In [1]: import numpy as np

In [2]: np.set_printoptions(precision=3, suppress=True, linewidth=100)

In [3]: def tidy(a):
   ...:     return np.round(a, 3) + 0
   ...: 

In [4]: F = np.array([[0.0, 0.0, 0.0, -1.0],
   ...:     [0.0, 0.0, 0.0, -1.0],
   ...:     [0.0, 0.0, 0.0, -2.0],
   ...:     [-1.0, -1.0, -2.0, 0.0]])

In [5]: evals, V = np.linalg.eigh(F)

In [6]: print(tidy(V.T @ V))
[[1. 0. 0. 0.]
 [0. 1. 0. 0.]
 [0. 0. 1. 0.]
 [0. 0. 0. 1.]]

In [7]: print(tidy(V @ np.diag(evals) @ V.T))
[[ 0.  0.  0. -1.]
 [ 0.  0.  0. -1.]
 [ 0.  0.  0. -2.]
 [-1. -1. -2.  0.]]

In [8]: print(evals.sum(), np.trace(F))
0.0 0.0

In [9]: U, sigma, Vh = np.linalg.svd(F)

In [10]: V = Vh[:(sigma > 1e-8).sum()]

In [11]: rng = np.random.default_rng(83714)

In [12]: vec = F[0] + 5 * F[1] + rng.integers(2) * np.eye(4)[3]

In [13]: print(vec)
[ 0.  0.  0. -5.]

In [14]: print(tidy(np.linalg.norm(vec - V.T @ V @ vec)))
0.0

In [15]: print(tidy(np.diag(V.T @ V)))
[0.167 0.167 0.667 1.   ]

In [16]: print(np.linalg.lstsq(F[:-1].T, F[-1])[2])
1

In [17]: print(np.allclose(F[:-1].T @ np.linalg.lstsq(F[:-1].T, F[-1])[0], F[-1]))
False

In [18]: print(tidy(np.trace(np.linalg.pinv(F) @ F)))
2.0

In [19]: print(np.abs(np.diag(np.linalg.qr(F)[1])) > 1e-9)
[ True False False  True]

In [20]: try:
    ...:     np.linalg.inv(F)
    ...: except np.linalg.LinAlgError as e:
    ...:     print("failed:", e)
    ...: 
failed: Singular matrix

In [21]: print(tidy(F @ np.linalg.pinv(F) @ F))
[[ 0.  0.  0. -1.]
 [ 0.  0.  0. -1.]
 [ 0.  0.  0. -2.]
 [-1. -1. -2.  0.]]

In [22]: vec = np.array([2, 3, 0, 1])

In [23]: print(F @ np.eye(4)[3])
[-1. -1. -2.  0.]

In [24]: print(F * vec)
[[ 0.  0.  0. -1.]
 [ 0.  0.  0. -1.]
 [ 0.  0.  0. -2.]
 [-2. -3. -0.  0.]]

In [25]: print(np.einsum("ij,j->i", F, vec))
[-1. -1. -2. -5.]

In [26]: print(F @ np.ones(4))
[-1. -1. -2. -4.]

In [27]: print(F @ (2 * vec))
[ -2.  -2.  -4. -10.]

In [28]: M2 = F + rng.integers(-2, 3, (4, 2)) @ rng.integers(-2, 3, (2, 4))

In [29]: print(M2)
[[ 4.  0.  2. -5.]
 [-2.  0. -6.  7.]
 [ 1.  0.  3. -6.]
 [ 0. -1.  1. -4.]]

In [30]: print(np.abs(M2 - F).sum(axis=1))
[10. 16.  8.  8.]

In [31]: print(tidy(np.linalg.svd(M2 - F, compute_uv=False)))
[13.546  2.916  0.     0.   ]

In [32]: m1 = np.load("block0.npy")

In [33]: print(m1)
[[-1.98 -1.   -2.    2.    3.  ]
 [-3.    2.02 -1.   -1.    1.  ]
 [-3.    3.    3.02 -3.    0.  ]
 [ 2.   -2.    1.   -2.98  0.  ]
 [-2.   -1.   -2.    2.    3.02]]

In [34]: print([round(float(x), 3) for x in np.linalg.svd(m1, compute_uv=False)[:3]])
[7.568, 6.624, 3.257]

In [35]: print(np.einsum("ij,ji->", m1, m1))
39.122

In [36]: print(tidy(np.linalg.det(m1.T)))
-0.012

In [37]: print(np.einsum("ii->", m1))
3.1

In [38]: print(tidy(np.linalg.eigvals(m1).sum().real))
3.1

In [39]: print(tidy(np.linalg.det(m1[::-1])))
-0.012

In [40]: proj = np.triu(np.array([[3, 1, 2, 0, 2],
    ...:     [3, 3, 1, 2, 1],
    ...:     [2, 2, 1, 0, 0],
    ...:     [1, 1, 0, 1, 1],
    ...:     [0, 0, 1, 1, 3]]), 1) + np.eye(5)

In [41]: M2 = proj @ m1 @ np.linalg.inv(proj)

In [42]: print(np.linalg.matrix_rank(M2))
5

In [43]: print(tidy(M2))
[[-14.98  20.     9.   -41.    61.  ]
 [ -4.     4.02   6.   -16.    24.  ]
 [ -3.     6.     3.02 -15.    15.  ]
 [  0.    -3.     2.     5.02   1.  ]
 [ -2.     1.     1.     0.     6.02]]

In [44]: print(tidy(proj @ m1 - m1 @ proj))
[[-13.   8.   6.  -1.  10.]
 [ -1.   1.   7. -11.   8.]
 [  0.   3.   3.  -6.   6.]
 [ -2.  -3.  -4.   6.   4.]
 [  0.   2.   5.   2.   3.]]

In [45]: print(tidy(np.linalg.det(M2)))
-0.012

In [46]: print(tidy(np.trace(M2)), np.trace(m1))
3.1 3.1

In [47]: M = np.array([[0, 0, 1], [0, 1, 0], [1, 0, 0]])

In [48]: vec = np.array([-3, -2, 2])

In [49]: print(tidy(np.linalg.norm(vec)), tidy(np.linalg.norm(M @ vec)))
4.123 4.123

In [50]: print(M.T @ (M @ vec))
[-3 -2  2]

In [51]: print(tidy(np.linalg.det(M)))
-1.0

In [52]: print(3 - np.linalg.matrix_rank(M - np.eye(3), tol=1e-8))
2

In [53]: print(tidy(np.sort(np.abs(np.degrees(np.angle(np.linalg.eigvals(M)))))))
[  0.   0. 180.]

In [54]: print(tidy(np.abs(np.linalg.eigvals(M))))
[1. 1. 1.]

In [55]: print(M.sum(axis=1))
[1 1 1]

In [56]: print(np.linalg.matrix_power(M, 2))
[[1 0 0]
 [0 1 0]
 [0 0 1]]

In [57]: pr = np.eye(3)[2]

In [58]: for _ in range(5):
    ...:     pr = pr @ M
    ...:     print(pr.round(3))
    ...: 
[1. 0. 0.]
[0. 0. 1.]
[1. 0. 0.]
[0. 0. 1.]
[1. 0. 0.]

In [59]: feats = np.load("x.npy")

In [60]: print(tidy(feats))
[[-0.544 -0.672  0.503]
 [ 0.725 -0.074  0.685]
 [-0.423  0.737  0.527]]

In [61]: vec = np.array([0, -2, 1])

In [62]: target = feats @ vec

In [63]: c, lr = np.zeros(3), 1 / np.linalg.norm(feats, 2) ** 2

In [64]: for i in range(4):
    ...:     c -= lr * feats.T @ (feats @ c - target)
    ...:     if i % 1 == 0: print(i, round(np.linalg.norm(feats @ c - target), 3))
    ...: 
0 0.0
1 0.0
2 0.0
3 0.0

In [65]: print(tidy(c))
[ 0. -2.  1.]

In [66]: J = np.load("out1.npy")

In [67]: print(J)
[[ 3  2 -1  2]
 [ 2  3  2 -1]
 [-1  2  3  2]
 [ 2 -1  2  3]]

In [68]: cov = J.T @ J

In [69]: print(cov)
[[18  8  2  8]
 [ 8 18  8  2]
 [ 2  8 18  8]
 [ 8  2  8 18]]

In [70]: print(tidy(np.linalg.svd(J, compute_uv=False) ** 2))
[36. 16. 16.  4.]

In [71]: print(np.allclose(cov, cov.T))
True

In [72]: print(np.diag(cov))
[18 18 18 18]

In [73]: evals, V = np.linalg.eigh(cov)

In [74]: vec = np.array([1, -1, 1, 2])

In [75]: print(tidy(V * np.abs(evals) @ V.T))
[[18.  8.  2.  8.]
 [ 8. 18.  8.  2.]
 [ 2.  8. 18.  8.]
 [ 8.  2.  8. 18.]]

In [76]: print(vec @ cov @ vec / (vec @ vec), tidy(evals[0]), evals[-1])
22.0 4.0 36.0

In [77]: print(tidy(V * np.sqrt(evals) @ V.T))
[[4. 1. 0. 1.]
 [1. 4. 1. 0.]
 [0. 1. 4. 1.]
 [1. 0. 1. 4.]]

In [78]: print(np.abs(cov).sum(axis=1).max(), np.abs(evals).max())
36 36.0

In [79]: print(np.einsum("ij,ji->", J, J))
72

In [80]: print(tidy(np.linalg.eigvals(J).sum().real))
12.0

In [81]: print(tidy(np.linalg.det(J[::-1])))
-192.0

In [82]: print(tidy(np.poly(J)))
[   1.  -12.   36.   32. -192.]

In [83]: print(np.kron(np.eye(2, dtype=int), J))
[[ 3  2 -1  2  0  0  0  0]
 [ 2  3  2 -1  0  0  0  0]
 [-1  2  3  2  0  0  0  0]
 [ 2 -1  2  3  0  0  0  0]
 [ 0  0  0  0  3  2 -1  2]
 [ 0  0  0  0  2  3  2 -1]
 [ 0  0  0  0 -1  2  3  2]
 [ 0  0  0  0  2 -1  2  3]]

In [84]: th = np.radians(47)

In [85]: R = np.eye(4)

In [86]: R[0, 0] = R[2, 2] = np.cos(th)

In [87]: R[0, 2], R[2, 0] = -np.sin(th), np.sin(th)

In [88]: print(tidy(R))
[[ 0.682  0.    -0.731  0.   ]
 [ 0.     1.     0.     0.   ]
 [ 0.731  0.     0.682  0.   ]
 [ 0.     0.     0.     1.   ]]

In [89]: M2 = J @ R.T

In [90]: print(tidy(np.linalg.det(R)), tidy(np.trace(R)))
1.0 3.364

In [91]: print(tidy(np.abs(M2 - J).max(axis=0)))
[2.099 0.    2.512 0.   ]

In [92]: print(np.allclose(np.linalg.norm(J, axis=1), np.linalg.norm(M2, axis=1)))
True

In [93]: print(np.allclose(J @ J.T, M2 @ M2.T))
True

In [94]: M2 = J[0, 0] * J[1:] - np.outer(J[1:, 0], J[0])

In [95]: print(M2)
[[ 0  5  8 -7]
 [ 0  8  8  8]
 [ 0 -7  8  5]]

In [96]: print(np.flatnonzero(~M2.round(6).any(axis=1)))
[]

In [97]: print(tidy(J[:, 0] / J[0, 0]))
[ 1.     0.667 -0.333  0.667]

In [98]: arr = np.load("a.npy")

In [99]: print(arr)
[[ 0 -2  2]
 [ 0  0 -1]
 [ 0  0  0]]

In [100]: proj = np.triu(np.array([[-3, 3, 1], [0, 1, -3], [-1, -3, -2]]), 1) + np.eye(3)

In [101]: M2 = proj @ arr @ np.linalg.inv(proj)

In [102]: print(np.poly(M2))
[1. 0. 0. 0.]

In [103]: K = np.loadtxt("sample4.csv", delimiter=",")

In [104]: print(tidy(K))
[[ 0.982  0.     0.191  0.     0.   ]
 [ 0.     1.     0.     0.     0.   ]
 [-0.191  0.     0.982  0.     0.   ]
 [ 0.     0.     0.     1.     0.   ]
 [ 0.     0.     0.     0.     1.   ]]

In [105]: # splits into 4 blocks

In [106]: vec = np.array([3, -1, 3, -2, -2])

In [107]: print(tidy(K @ vec))
[ 3.517 -1.     2.372 -2.    -2.   ]

In [108]: print(tidy(K @ (2 * vec)))
[ 7.035 -2.     4.745 -4.    -4.   ]

In [109]: vec = np.array([3, -3, 0])

In [110]: print(tidy(np.linalg.det(feats)))
1.0

In [111]: M2 = K / np.sqrt((K ** 2).mean(axis=1, keepdims=True))

In [112]: print(tidy(K - K.mean(axis=1, keepdims=True)))
[[ 0.747 -0.234 -0.044 -0.234 -0.234]
 [-0.2    0.8   -0.2   -0.2   -0.2  ]
 [-0.349 -0.158  0.823 -0.158 -0.158]
 [-0.2   -0.2   -0.2    0.8   -0.2  ]
 [-0.2   -0.2   -0.2   -0.2    0.8  ]]

In [113]: print(np.linalg.matrix_rank(K - K.mean(axis=1, keepdims=True)))
4

In [114]: print(tidy(np.linalg.norm(M2, axis=1)))
[2.236 2.236 2.236 2.236 2.236]

In [115]: T = np.stack([K, 3 * K, K[::-1]])

In [116]: print((T @ K.T).shape)
(3, 5, 5)

In [117]: print(np.linalg.matrix_rank(T.reshape(3, -1)))
2

In [118]: print(tidy(T.sum(axis=0)))
[[ 3.927  0.     0.763  0.     1.   ]
 [ 0.     4.     0.     1.     0.   ]
 [-0.954  0.     4.908  0.     0.   ]
 [ 0.     1.     0.     4.     0.   ]
 [ 0.982  0.     0.191  0.     4.   ]]

In [119]: print(np.linalg.matrix_rank(T))
[5 5 5]

In [120]: print(tidy(np.poly(K)))
[ 1.    -4.963  9.89  -9.89   4.963 -1.   ]

In [121]: print(tidy(np.einsum("ii->", K)))
4.963

In [122]: print(tidy(np.kron(np.eye(2, dtype=int), K)))
[[ 0.982  0.     0.191  0.     0.     0.     0.     0.     0.     0.   ]
 [ 0.     1.     0.     0.     0.     0.     0.     0.     0.     0.   ]
 [-0.191  0.     0.982  0.     0.     0.     0.     0.     0.     0.   ]
 [ 0.     0.     0.     1.     0.     0.     0.     0.     0.     0.   ]
 [ 0.     0.     0.     0.     1.     0.     0.     0.     0.     0.   ]
 [ 0.     0.     0.     0.     0.     0.982  0.     0.191  0.     0.   ]
 [ 0.     0.     0.     0.     0.     0.     1.     0.     0.     0.   ]
 [ 0.     0.     0.     0.     0.    -0.191  0.     0.982  0.     0.   ]
 [ 0.     0.     0.     0.     0.     0.     0.     0.     1.     0.   ]
 [ 0.     0.     0.     0.     0.     0.     0.     0.     0.     1.   ]]

In [123]: print(tidy(np.linalg.det(K.T)))
1.0

In [124]: print(tidy(np.einsum("ij,ji->", K, K)))
4.854

In [125]: print(tidy(np.linalg.eigvals(K)))
[0.982+0.191j 0.982-0.191j 1.   +0.j    1.   +0.j    1.   +0.j   ]

In [126]: print(tidy(np.linalg.eigvals(K).sum().real))
4.963

In [127]: print(tidy(np.linalg.det(K[::-1])))
1.0
